$ ipython --no-banner

In [1]: import numpy as np

In [2]: np.set_printoptions(suppress=True, linewidth=100)

In [3]: M = np.load("sample7.npy")

In [4]: M
Out[4]: 
array([[ 0,  2, -2, -1],
       [ 2,  0,  2, -2],
       [-2,  2,  0,  2],
       [-1, -2,  2,  0]])

In [5]: w, vecs = np.linalg.eigh(M)

In [6]: vec = np.array([0, 2, 3, 3])

In [7]: print(np.round(vecs * np.abs(w) @ vecs.T, 3))
[[ 2.548 -0.234  0.234 -1.548]
 [-0.234  3.224 -1.224  0.234]
 [ 0.234 -1.224  3.224 -0.234]
 [-1.548  0.234 -0.234  2.548]]

In [8]: np.round(vecs * np.maximum(w, 0) @ vecs.T, 3)
Out[8]: 
array([[ 1.274,  0.883, -0.883, -1.274],
       [ 0.883,  1.612,  0.388, -0.883],
       [-0.883,  0.388,  1.612,  0.883],
       [-1.274, -0.883,  0.883,  1.274]])

In [9]: round(float(vec @ M @ vec / (vec @ vec)), 3), round(float(w[0]), 3), round(w[-1], 3)
Out[9]: (1.636, -4.772, np.float64(3.772))

In [10]: w, vecs = np.linalg.eig(M)

In [11]: w.round(3)
Out[11]: array([ 3.772, -1.   , -4.772,  2.   ])

In [12]: round(np.prod(w), 3)
Out[12]: np.float64(36.0)

In [13]: round(np.linalg.eigvalsh(M).min(), 3)
Out[13]: np.float64(-4.772)

In [14]: [round(float(np.linalg.det(M[:i, :i])), 2) + 0 for i in range(1, 5)]
Out[14]: [0.0, -4.0, -16.0, 36.0]

In [15]: r0 = np.array([-2, 0, 2, -3])

In [16]: A2 = M + np.outer(r0, np.eye(4)[1])

In [17]: print(np.linalg.matrix_rank(A2 - M))
1

In [18]: print(round(np.linalg.det(A2) / np.linalg.det(M), 3), np.round(1 + np.linalg.solve(M, r0)[1], 3))
1.667 1.667

In [19]: A2 = np.array([[2, -9, -6, -9], [6, 5, -4, 2], [3, 1, 8, 8]])

In [20]: J = A2.T @ A2

In [21]: J
Out[21]: 
array([[ 49,  15, -12,  18],
       [ 15, 107,  42,  99],
       [-12,  42, 116, 110],
       [ 18,  99, 110, 149]])

In [22]: w, vecs = np.linalg.eigh(J)

In [23]: np.round(vecs @ np.diag(w) @ vecs.T, 3)
Out[23]: 
array([[ 49.,  15., -12.,  18.],
       [ 15., 107.,  42.,  99.],
       [-12.,  42., 116., 110.],
       [ 18.,  99., 110., 149.]])

In [24]: np.unique(w.round(6) + 0, return_counts=True)[1]
Out[24]: array([1, 1, 1, 1])

In [25]: np.round(np.abs(vecs[:, -1]), 3)
Out[25]: array([0.054, 0.478, 0.525, 0.702])

In [26]: np.abs(vecs[:, -1]).round(6).argmax()
Out[26]: np.int64(3)

In [27]: np.round(np.linalg.eigvalsh(J + 5 * np.eye(4)), 3)
Out[27]: array([  5.   ,  44.789,  86.109, 305.102])

In [28]: w.round(3) + 0
Out[28]: array([  0.   ,  39.789,  81.109, 300.102])

In [29]: [round(float(x), 3) for x in np.linalg.svd(J, compute_uv=False)[:3]]
Out[29]: [300.102, 81.109, 39.789]

In [30]: np.argsort(-np.linalg.norm(J, axis=0).round(6), kind="stable")[:3]
Out[30]: array([3, 2, 1])

In [31]: hat = np.triu(np.array([[-2, 1, 0, 1], [1, -1, -2, 1], [0, -1, -2, 0], [2, -2, -2, 2]]), 1) + np.eye(4)

In [32]: A2 = hat @ J @ np.linalg.inv(hat)

In [33]: A2
Out[33]: 
array([[ 82., 139., 418.,  45.],
       [ 57.,  65.,  50., -94.],
       [-12.,  54., 224.,  68.],
       [ 18.,  81., 272.,  50.]])

In [34]: np.linalg.matrix_rank(A2)
Out[34]: np.int64(3)

In [35]: print(round(float(np.linalg.det(A2)), 3))
-0.0

In [36]: rk = np.linalg.matrix_rank(J)

In [37]: rk
Out[37]: np.int64(3)

In [38]: null = np.linalg.svd(J)[2][rk:].T

In [39]: [int(np.linalg.matrix_rank(np.delete(J, i, axis=0))) for i in range(4)]
Out[39]: [3, 3, 3, 3]

In [40]: np.round(J @ null, 3) + 0
Out[40]: 
array([[0.],
       [0.],
       [0.],
       [0.]])

In [41]: print(np.round(null[:, 0] / null[np.abs(null[:, 0]).round(6).argmax(), 0], 3))
[-0.387 -0.563 -0.784  1.   ]

In [42]: null.shape
Out[42]: (4, 1)

In [43]: np.round(null @ null.T, 3)
Out[43]: 
array([[ 0.072,  0.105,  0.146, -0.186],
       [ 0.105,  0.152,  0.212, -0.27 ],
       [ 0.146,  0.212,  0.296, -0.377],
       [-0.186, -0.27 , -0.377,  0.48 ]])

In [44]: t = np.deg2rad(180)

In [45]: mat = np.eye(4)

In [46]: mat[np.ix_([1, 3], [1, 3])] = [[np.cos(t), -np.sin(t)], [np.sin(t), np.cos(t)]]

In [47]: mat.round(3) + 0
Out[47]: 
array([[ 1.,  0.,  0.,  0.],
       [ 0., -1.,  0.,  0.],
       [ 0.,  0.,  1.,  0.],
       [ 0.,  0.,  0., -1.]])

In [48]: w, vecs = np.linalg.eigh(J)

In [49]: vec = np.array([5, 8, -1, -7])

In [50]: vec @ J @ vec
Out[50]: np.int64(5330)

In [51]: np.round(np.linalg.eigvalsh(J[1:, 1:]), 3)
Out[51]: array([  3.361,  69.26 , 299.379])

In [52]: t3 = np.stack([J, 5 * J, J[::-1]])

In [53]: np.linalg.matrix_rank(t3.reshape(3, -1))
Out[53]: np.int64(2)

In [54]: (t3 @ J.T).shape
Out[54]: (3, 4, 4)

In [55]: np.round(np.linalg.det(t3), 3) + 0
Out[55]: array([0., 0., 0.])

In [56]: np.linalg.matrix_rank(t3)
Out[56]: array([3, 3, 3])

In [57]: rng = np.random.default_rng(575972)

In [58]: A2 = J + rng.integers(-2, 3, (4, 3)) @ rng.integers(-2, 3, (3, 4))

In [59]: print(A2)
[[ 47  11 -16  20]
 [ 15 111  45  98]
 [ -8  46 121 107]
 [ 16  99 109 151]]

In [60]: A2 - J
Out[60]: 
array([[-2, -4, -4,  2],
       [ 0,  4,  3, -1],
       [ 4,  4,  5, -3],
       [-2,  0, -1,  2]])

In [61]: m1 = np.arange(20).reshape(4, 5) + 4

In [62]: m1
Out[62]: 
array([[ 4,  5,  6,  7,  8],
       [ 9, 10, 11, 12, 13],
       [14, 15, 16, 17, 18],
       [19, 20, 21, 22, 23]])

In [63]: Uu, sigma, Vt = np.linalg.svd(m1)

In [64]: sigma.round(3) + 0
Out[64]: array([65.606,  2.41 ,  0.   ,  0.   ])

In [65]: np.argmax(sigma[:-1] / (sigma[1:] + 1e-6)) + 1
Out[65]: np.int64(2)

In [66]: A2 = Uu[:, :2] @ np.diag(sigma[:2]) @ Vt[:2]

In [67]: A2.round(3)
Out[67]: 
array([[ 4.,  5.,  6.,  7.,  8.],
       [ 9., 10., 11., 12., 13.],
       [14., 15., 16., 17., 18.],
       [19., 20., 21., 22., 23.]])

In [68]: np.linalg.matrix_rank(m1, rtol=0.05)
Out[68]: np.int64(1)

In [69]: np.argsort(-np.linalg.norm(m1, axis=0).round(6), kind="stable")[:3]
Out[69]: array([4, 3, 2])

In [70]: np.linalg.matrix_rank(m1, rtol=0.1)
Out[70]: np.int64(1)

In [71]: print([round(float(x), 3) for x in np.linalg.svd(m1, compute_uv=False)[:3]])
[65.606, 2.41, 0.0]

In [72]: np.linalg.cond(m1) > 100
Out[72]: np.True_

In [73]: np.unique(J.round(6), axis=0).shape
Out[73]: (4, 4)

In [74]: print(np.allclose(J[:-1].T @ np.linalg.lstsq(J[:-1].T, J[-1])[0], J[-1]))
True

In [75]: round(np.trace(np.linalg.pinv(J) @ J), 3)
Out[75]: np.float64(3.0)

In [76]: rk = np.linalg.matrix_rank(m1)

In [77]: print(rk)
2

In [78]: null = np.linalg.svd(m1)[2][rk:].T

In [79]: np.linalg.matrix_rank(m1.T @ m1), np.linalg.matrix_rank(m1 @ m1.T)
Out[79]: (np.int64(2), np.int64(2))

In [80]: print(np.allclose(m1 @ null, 0))
True

In [81]: [int(np.linalg.matrix_rank(m1[:i])) for i in range(1, len(m1) + 1)]
Out[81]: [1, 2, 2, 2]

In [82]: print([int(np.linalg.matrix_rank(np.delete(m1, i, axis=0))) for i in range(4)])
[2, 2, 2, 2]

In [83]: null.shape
Out[83]: (5, 3)

In [84]: np.unique(m1.round(6), axis=0).shape
Out[84]: (4, 5)

In [85]: np.linalg.lstsq(m1[:-1].T, m1[-1])[2]
Out[85]: np.int32(2)

In [86]: np.round(m1 @ np.linalg.pinv(m1) @ m1, 3)
Out[86]: 
array([[ 4.,  5.,  6.,  7.,  8.],
       [ 9., 10., 11., 12., 13.],
       [14., 15., 16., 17., 18.],
       [19., 20., 21., 22., 23.]])
